$ python -q
>>> import numpy as np
>>> import numpy.linalg as la
>>> np.set_printoptions(suppress=True, linewidth=120)
>>> def rnd(a):
...     return np.round(a, 2) + 0
... 
>>> F = np.array([[0.2, 1.0, 0.3],
...     [-1.0, 0.6, 0.1],
...     [0.7, 1.1, -1.5],
...     [0.81, 1.3, -1.4]])
>>> t = np.radians(90)
>>> R = np.eye(3)
>>> R[0, 0] = R[1, 1] = np.cos(t)
>>> R[0, 1], R[1, 0] = -np.sin(t), np.sin(t)
>>> rnd(R)
array([[ 0., -1.,  0.],
       [ 1.,  0.,  0.],
       [ 0.,  0.,  1.]])
>>> Y = F @ R.T
>>> np.allclose(la.norm(F, axis=1), la.norm(Y, axis=1))
True
>>> rnd(np.abs(Y - F).max(axis=0))
array([2.11, 1.6 , 0.  ])
>>> np.allclose(F @ F.T, Y @ Y.T)
True
>>> t3 = np.stack([F, 5 * F, F[::-1]])
>>> la.matrix_rank(t3.reshape(3, -1))
np.int64(2)
>>> t3.shape
(3, 4, 3)
>>> rnd(la.norm(t3, axis=(1, 2)))
array([ 3.28, 16.4 ,  3.28])
>>> la.matrix_rank(t3)
array([3, 3, 3])
>>> (t3 @ F.T).shape
(3, 4, 4)
>>> r0, g = F[0], F[3]
>>> rnd(r0 @ g)
np.float64(1.04)
>>> r0 @ r0
np.float64(1.13)
>>> p = (r0 @ g) / (r0 @ r0) * r0
>>> rnd(la.norm(r0 + g) ** 2 + la.norm(r0 - g) ** 2)
np.float64(10.87)
>>> rnd((g - p) @ r0)
np.float64(0.0)
>>> rnd(g - p)
array([ 0.63,  0.38, -1.68])
>>> la.matrix_rank(np.outer(r0, g))
np.int64(1)
>>> q, evecs = la.qr(F[:, :2])[0], la.qr(F[:, 2:])[0]
>>> sig = la.svd(q.T @ evecs, compute_uv=False)
>>> rnd(la.norm(q @ q.T - evecs @ evecs.T, 2))
np.float64(1.0)
>>> rnd(np.degrees(np.arccos(sig.clip(0, 1))))
array([32.12])
>>> W0 = np.load("dump.npy")
>>> W0
array([[13,  7,  7,  0],
       [ 7,  9,  5,  4],
       [ 7,  5, 14, -9],
       [ 0,  4, -9, 13]])
>>> rng = np.random.default_rng(57)
>>> lab = rng.permutation(4)
>>> lab
array([3, 2, 0, 1])
>>> Y = W0[lab][:, lab]
>>> rnd(la.det(Y)), rnd(la.det(W0[lab]))
(np.float64(0.0), np.float64(0.0))
>>> np.trace(Y)
np.int64(49)
>>> np.allclose(Y, W0)
False
>>> r0 = np.array([-1, 0, 0, 2])
>>> data = 2 * np.eye(4) + np.outer(r0, r0)
>>> data
array([[ 3.,  0.,  0., -2.],
       [ 0.,  2.,  0.,  0.],
       [ 0.,  0.,  2.,  0.],
       [-2.,  0.,  0.,  6.]])
>>> q, R = la.qr(data)
>>> q.shape, R.shape
((4, 4), (4, 4))
>>> rnd(R)
array([[-3.61,  0.  ,  0.  ,  4.99],
       [ 0.  ,  2.  ,  0.  ,  0.  ],
       [ 0.  ,  0.  ,  2.  ,  0.  ],
       [ 0.  ,  0.  ,  0.  ,  3.88]])
>>> np.allclose(R.T @ R, data.T @ data)
True
>>> np.trace(q @ q.T)
np.float64(4.0)
>>> rnd(q)
array([[-0.83,  0.  ,  0.  ,  0.55],
       [ 0.  ,  1.  ,  0.  ,  0.  ],
       [ 0.  ,  0.  ,  1.  ,  0.  ],
       [ 0.55,  0.  ,  0.  ,  0.83]])
>>> rnd(np.abs(np.diag(R)))
array([3.61, 2.  , 2.  , 3.88])
>>> left, sig, Vh = la.svd(data, full_matrices=False)
>>> (sig > 1e-8).sum()
np.int64(4)
>>> rnd(np.abs(Vh[0]))
array([0.45, 0.  , 0.  , 0.89])
>>> rnd(np.cumsum(sig ** 2) / np.sum(sig ** 2))
array([0.8 , 0.87, 0.93, 1.  ])
>>> np.abs(left[:, 0]).round(6).argmax()
np.int64(3)
>>> rnd(Vh @ Vh.T)
array([[1., 0., 0., 0.],
       [0., 1., 0., 0.],
       [0., 0., 1., 0.],
       [0., 0., 0., 1.]])
>>> rnd(left.T @ left)
array([[1., 0., 0., 0.],
       [0., 1., 0., 0.],
       [0., 0., 1., 0.],
       [0., 0., 0., 1.]])
>>> E = np.load("block1.npy")
>>> E
array([[ -0.75, 121.3 , 139.26],
       [ -1.52, 119.01, 140.56],
       [ -0.46, 120.78, 138.85],
       [ -0.33, 118.88, 141.68],
       [  1.87, 120.17, 140.97],
       [  0.04, 119.95, 139.89],
       [ -1.03, 119.07, 141.34],
       [ -0.35, 119.9 , 142.3 ],
       [  0.77, 120.25, 138.56],
       [ -0.79, 121.49, 138.7 ],
       [  0.8 , 121.08, 139.82],
       [ -0.18, 119.1 , 140.13],
       [  0.62, 121.32, 139.52],
       [  1.42, 119.58, 141.04]])
>>> lab = rng.permutation(3)
>>> Y = E[:, lab] * rng.choice([-1, 1], 3)
>>> Y
array([[-139.26,    0.75, -121.3 ],
       [-140.56,    1.52, -119.01],
       [-138.85,    0.46, -120.78],
       [-141.68,    0.33, -118.88],
       [-140.97,   -1.87, -120.17],
       [-139.89,   -0.04, -119.95],
       [-141.34,    1.03, -119.07],
       [-142.3 ,    0.35, -119.9 ],
       [-138.56,   -0.77, -120.25],
       [-138.7 ,    0.79, -121.49],
       [-139.82,   -0.8 , -121.08],
       [-140.13,    0.18, -119.1 ],
       [-139.52,   -0.62, -121.32],
       [-141.04,   -1.42, -119.58]])
>>> left, _, Vh = la.svd(E.T @ Y)
>>> rnd(left @ Vh)
array([[ 0., -1.,  0.],
       [ 0.,  0., -1.],
       [-1.,  0.,  0.]])
>>> def softmax(z):
...     e = np.exp(z - z.max(axis=-1, keepdims=True))
...     return e / e.sum(axis=-1, keepdims=True)
... 
>>> rnd(softmax(E[0]))
array([0., 0., 1.])
>>> rnd(softmax(10 * E[0]))
array([0., 0., 1.])
>>> S = E @ E.T / np.sqrt(3)
>>> softmax(S).round(6).argmax(axis=1)
array([7, 7, 7, 7, 7, 7, 7, 7, 7, 7, 7, 7, 7, 7])
>>> softmax(S)[0] @ E
array([ -0.35, 119.9 , 142.3 ])
>>> x = np.array([0, 2, 0])
>>> y = E @ x
>>> b, lr = np.zeros(3), 1 / la.norm(E, 2) ** 2
>>> for i in range(10):
...     b -= lr * E.T @ (E @ b - y)
...     if i % 2 == 0: print(i, round(la.norm(E @ b - y), 2))
... 
0 7.37
2 7.37
4 7.37
6 7.37
8 7.37
>>> rnd(la.cond(E))
np.float64(199.57)
>>> rnd(b)
array([0.  , 0.85, 0.99])
>>> round(np.log10(la.cond(E)))
2
>>> la.cond(E) > 100
np.True_
>>> rnd(np.abs(la.svd(E)[2][-1]))
array([0.99, 0.09, 0.08])
>>> la.matrix_rank(E, rtol=0.1)
np.int64(1)
>>> left, sig, Vh = la.svd(E)
>>> np.argmax(sig[:-1] / (sig[1:] + 1e-6)) + 1
np.int64(1)
>>> Y = left[:, :1] @ np.diag(sig[:1]) @ Vh[:1]
>>> la.matrix_rank(E, rtol=0.05)
np.int64(1)
>>> rnd(la.norm(E - Y) / la.norm(E))
np.float64(0.01)
>>> la.matrix_rank(Y)
np.int64(1)
>>> J = np.load("mat.npy")
>>> J
array([[-1.98, -2.  ,  0.  , -2.  ],
       [ 2.  ,  2.02,  0.  , -1.  ],
       [ 2.  ,  2.  ,  0.02,  0.  ],
       [-2.  , -2.  ,  0.  , -1.98]])
>>> rnd(la.eigvals(J).sum().real)
np.float64(-1.92)
>>> rnd(la.eigvals(J))
array([ 0.02,  1.67, -3.63,  0.02])
>>> rnd(la.det(2 * J)), rnd(la.det(J))
(np.float64(-0.04), np.float64(0.0))
>>> np.einsum("ii->", J)
np.float64(-1.92)
>>> arr = np.loadtxt("run2.csv", delimiter=",")
>>> arr
array([[-0.46,  1.52, -4.74],
       [-4.35, -0.98,  2.27],
       [ 3.06, -1.91, -3.47],
       [ 1.3 ,  3.82, -2.95],
       [-2.05, -2.37,  3.9 ],
       [-3.22,  1.15, -3.65],
       [-2.01, -3.92,  2.37],
       [-4.97,  0.06, -0.5 ],
       [-4.01, -1.52,  2.57],
       [ 3.08,  2.7 , -2.87],
       [ 1.79,  3.51, -3.08],
       [ 4.16, -0.31,  2.76],
       [-3.16,  1.75, -3.46]])
>>> lab = arr[:, 0] > np.median(arr[:, 0])
>>> r0 = arr[lab].mean(axis=0) - arr[~lab].mean(axis=0)
>>> np.argsort(-np.abs(r0).round(6), kind="stable")
array([0, 2, 1])
>>> rnd(r0)
array([ 5.55,  2.39, -2.89])
>>> (((arr - arr.mean(axis=0)) @ r0 > 0) == lab).mean()
np.float64(1.0)
>>> lab.astype(int)
array([1, 0, 1, 1, 0, 0, 0, 0, 0, 1, 1, 1, 0])
>>> x = np.array([-5, -5, 7])
>>> y = arr @ x
>>> rnd(la.pinv(arr) @ arr)
array([[1., 0., 0.],
       [0., 1., 0.],
       [0., 0., 1.]])
>>> try:
...     la.solve(arr, y)
... except la.LinAlgError as e:
...     print("failed:", e)
... 
failed: Last 2 dimensions of the array must be square
>>> rnd(la.lstsq(arr, y)[0])
array([-5., -5.,  7.])
>>> y = y + 0.02 * rng.normal(size=13)
>>> rnd(y)
array([-38.49,  42.55, -30.02, -46.27,  49.38, -15.19,  46.25,  21.03,  45.65, -48.96, -48.06,   0.09, -17.15])
>>> b, *_ = la.lstsq(arr, y)
>>> rnd(b)
array([-5., -5.,  7.])
>>> rnd(la.norm(y - arr @ b))
np.float64(0.05)
>>> Y = arr / np.sqrt((arr ** 2).mean(axis=1, keepdims=True))
>>> rnd(Y[5])
array([-1.12,  0.4 , -1.26])
>>> la.matrix_rank(Y) == la.matrix_rank(arr)
np.True_
>>> left, sig = la.svd(F)
Traceback (most recent call last):
  File "<python-input-114>", line 1, in <module>
    left, sig = la.svd(F)
    ^^^^^^^^^
ValueError: too many values to unpack (expected 2)
>>> left, sig, Vh = la.svd(F, full_matrices=False)
>>> left.shape, sig.shape, Vh.shape
((4, 3), (3,), (3, 3))
>>> rnd(np.cumsum(sig ** 2) / np.sum(sig ** 2))
array([0.79, 0.94, 1.  ])
>>> np.allclose(left * sig @ Vh, F)
True
>>> rnd(np.sqrt((sig ** 2).sum())), rnd(la.norm(F))
(np.float64(3.28), np.float64(3.28))
>>> t = rng.uniform(0, 2 * np.pi, 27)
>>> q, _ = la.qr(np.array([[-0.9, 1.2], [0.2, 2.9], [-0.3, -2.0]]))
>>> mat = 20 * np.c_[np.cos(t), np.sin(t)] @ q.T
>>> rnd(mat)
array([[  4.85, -15.07,  12.22],
       [  1.31,  16.01, -11.92],
       [-16.21,   7.9 ,  -8.66],
       [ 19.43,   4.71,  -0.36],
       [ 19.47,  -1.48,   4.34],
       [ 13.97,  12.42,  -7.11],
       [ -8.48, -15.08,  10.03],
       [-10.92,  12.44, -11.23],
       [ -6.2 ,  14.65, -12.12],
       [  6.83,  15.51, -10.63],
       [-19.76,  -2.87,  -1.09],
       [  4.48,  15.88, -11.3 ],
       [-17.37,   6.31,  -7.65],
       [ 18.28,  -4.73,   6.6 ],
       [-12.59, -13.32,   8.02],
       [ 15.92,  10.76,  -5.53],
       [ 18.34,   7.52,  -2.67],
       [-11.63, -13.84,   8.57],
       [-14.42,   9.79,  -9.8 ],
       [ 19.46,   4.59,  -0.27],
       [  3.73, -15.36,  12.26],
       [-16.52, -10.13,   4.95],
       [ 12.52,  13.35,  -8.05],
       [-19.32,   2.06,  -4.75],
       [ 14.88,  11.72,  -6.43],
       [-15.52, -11.15,   5.89],
       [ 18.26,   7.66,  -2.79]])
>>> la.matrix_rank(mat, rtol=0.1)
np.int64(2)
>>> rnd(la.norm(mat, 2) / la.norm(mat))
np.float64(0.78)
>>> la.cond(mat) > 100
np.True_
>>> m1 = np.load("test16.npy")
>>> m1
array([[ 1, -2,  4, -8],
       [ 1, -1,  1, -1],
       [ 1,  0,  0,  0],
       [ 1,  1,  1,  1]])
>>> rnd(softmax(m1).sum(axis=1))
array([1., 1., 1., 1.])
>>> rnd(softmax(m1[0] + 4))
array([0.05, 0.  , 0.95, 0.  ])
>>> S = m1 @ m1.T / np.sqrt(4)
>>> softmax(S).round(6).argmax(axis=1)
array([0, 0, 0, 3])
>>> rnd(softmax(S + np.triu(np.full(S.shape, -np.inf), 1)))
array([[1.  , 0.  , 0.  , 0.  ],
       [1.  , 0.  , 0.  , 0.  ],
       [0.33, 0.33, 0.33, 0.  ],
       [0.01, 0.1 , 0.16, 0.73]])
>>> q, R = la.qr(m1)
>>> np.trace(q @ q.T)
np.float64(4.0)
>>> rnd(q @ R)
array([[ 1., -2.,  4., -8.],
       [ 1., -1.,  1., -1.],
       [ 1.,  0.,  0.,  0.],
       [ 1.,  1.,  1.,  1.]])
>>> np.allclose(R.T @ R, m1.T @ m1)
True
>>> abs(R[0, 0]), rnd(la.norm(m1[:, 0]))
(np.float64(2.0), np.float64(2.0))
>>> rnd(q)
array([[-0.5 , -0.67,  0.5 , -0.22],
       [-0.5 , -0.22, -0.5 ,  0.67],
       [-0.5 ,  0.22, -0.5 , -0.67],
       [-0.5 ,  0.67,  0.5 ,  0.22]])
>>> cen = (E - E.mean(axis=0)) / E.std(axis=0)
>>> np.argwhere(np.abs(cen) > 2)
array([], shape=(0, 2), dtype=int64)
>>> b = la.lstsq(np.delete(cen, 2, axis=1), cen[:, 2])[0]
>>> rnd(b)
array([ 0.14, -0.7 ])
>>> np.abs(b).argmax()
np.int64(1)
>>> rnd(1 - np.var(cen[:, 2] - np.delete(cen, 2, axis=1) @ b))
np.float64(0.48)
